$ python -q
>>> import numpy as np
>>> np.set_printoptions(precision=3, suppress=True, linewidth=160)
>>> def rnd(a):
...     return np.round(a, 3) + 0
... 
>>> W2 = np.sign(np.array([[1, -2, 0, -1], [0, 2, 0, 1], [0, 2, 0, -2], [1, 1, -1, 1]]))
>>> out = (np.tril(W2, -1) + np.eye(4)) @ (np.triu(W2, 1) + np.eye(4))
>>> evals = np.array([1, 1, 2, 0])
>>> mat = np.rint(out * evals @ np.linalg.inv(out)) + 0
>>> mat
array([[ 0., -2.,  1.,  1.],
       [ 1.,  3., -1., -1.],
       [-1., -3.,  3.,  1.],
       [ 3.,  7., -4., -2.]])
>>> r = np.linalg.matrix_rank(mat)
>>> r
np.int64(3)
>>> null = np.linalg.svd(mat)[2][r:].T
>>> np.allclose(mat @ null, 0)
True
>>> np.linalg.matrix_rank(mat.T @ mat), np.linalg.matrix_rank(mat @ mat.T)
(np.int64(3), np.int64(3))
>>> [int(np.linalg.matrix_rank(mat[:i])) for i in range(1, len(mat) + 1)]
[1, 2, 3, 3]
>>> print(null.shape)
(4, 1)
>>> print([int(np.linalg.matrix_rank(mat[:, :j + 1])) for j in range(4)])
[1, 2, 3, 3]
>>> rnd(mat @ null)
array([[0.],
       [0.],
       [0.],
       [0.]])
>>> data = np.load("mat.npy")
>>> data
array([[ 0,  3,  1,  1,  2],
       [ 2,  5,  3,  3,  4],
       [ 2,  5,  3,  3,  4],
       [ 5,  8,  6,  6,  7],
       [ 0,  3,  1,  1,  2],
       [ 0,  3,  1,  1,  2],
       [-5, -2, -4, -4, -3]])
>>> t = np.radians(46)
>>> r_ = np.eye(5)
>>> r_[3, 3] = r_[2, 2] = np.cos(t)
>>> r_[3, 2], r_[2, 3] = -np.sin(t), np.sin(t)
>>> rnd(r_)
array([[ 1.   ,  0.   ,  0.   ,  0.   ,  0.   ],
       [ 0.   ,  1.   ,  0.   ,  0.   ,  0.   ],
       [ 0.   ,  0.   ,  0.695,  0.719,  0.   ],
       [ 0.   ,  0.   , -0.719,  0.695,  0.   ],
       [ 0.   ,  0.   ,  0.   ,  0.   ,  1.   ]])
>>> out = data @ r_.T
>>> rnd(np.abs(out - data).max(axis=0))
array([0.   , 0.   , 2.484, 6.148, 0.   ])
>>> rnd(out)
array([[ 0.   ,  3.   ,  1.414, -0.025,  2.   ],
       [ 2.   ,  5.   ,  4.242, -0.074,  4.   ],
       [ 2.   ,  5.   ,  4.242, -0.074,  4.   ],
       [ 5.   ,  8.   ,  8.484, -0.148,  7.   ],
       [ 0.   ,  3.   ,  1.414, -0.025,  2.   ],
       [ 0.   ,  3.   ,  1.414, -0.025,  2.   ],
       [-5.   , -2.   , -5.656,  0.099, -3.   ]])
>>> rnd(np.linalg.det(r_)), rnd(np.trace(r_))
(np.float64(1.0), np.float64(4.389))
>>> np.allclose(data @ data.T, out @ out.T)
True
>>> rnd(np.linalg.svd(data, compute_uv=False)), rnd(np.linalg.svd(out, compute_uv=False))
(array([20.67 ,  4.872,  0.   ,  0.   ,  0.   ]), array([20.67 ,  4.872,  0.   ,  0.   ,  0.   ]))
